$ python -q
>>> import numpy as np
>>> np.set_printoptions(suppress=True, linewidth=140)
>>> def rnd(a):
...     return np.round(a, 2) + 0
... 
>>> data = np.load("case1.npy")
>>> data
array([[-2, -2,  6],
       [ 1,  1, -3],
       [-1,  2, -6],
       [-1,  2, -6]])
>>> # rank 2
>>> left, s, Vh = np.linalg.svd(data)
>>> rnd(s)
array([11.41,  2.63,  0.  ])
>>> np.argmax(s[:-1] / (s[1:] + 1e-6)) + 1
np.int64(2)
>>> out = left[:, :2] @ np.diag(s[:2]) @ Vh[:2]
>>> rnd(np.abs(data - out).max())
np.float64(0.0)
>>> rnd(out)
array([[-2., -2.,  6.],
       [ 1.,  1., -3.],
       [-1.,  2., -6.],
       [-1.,  2., -6.]])
>>> rnd(np.linalg.norm(data - out) / np.linalg.norm(data))
np.float64(0.0)
>>> np.linalg.matrix_rank(data, rtol=0.05)
np.int64(2)
>>> np.linalg.matrix_rank(out)
np.int64(2)
>>> F = np.load("run9.npy")
>>> F
array([[ 1, -2,  4, -8],
       [ 1, -1,  1, -1],
       [ 1,  0,  0,  0]])
>>> # row 0 dominates
>>> rnd(np.linalg.norm(F[0], 1)), rnd(np.linalg.norm(F[0], np.inf))
(np.float64(15.0), np.float64(8.0))
>>> rnd(np.linalg.norm(F, "nuc"))
np.float64(11.34)
>>> rnd(np.linalg.norm(F[0] - F[1]))
np.float64(7.68)
>>> rnd(np.linalg.norm(F) ** 2 / np.linalg.norm(F, 2) ** 2)
np.float64(1.03)
>>> print(rnd(np.linalg.norm(F, 2)))
9.37
>>> out = F / np.linalg.norm(F, axis=1, keepdims=True)
>>> cov = out @ out.T
>>> rnd(np.degrees(np.arccos(np.clip(cov[1, 2], -1, 1))))
np.float64(60.0)
>>> (np.abs(cov) > 0.9).astype(int)
array([[1, 0, 0],
       [0, 1, 0],
       [0, 0, 1]])
>>> rnd(np.linalg.norm(out, axis=1))
array([1., 1., 1.])
>>> rnd(cov[1])
array([0.81, 1.  , 0.5 ])
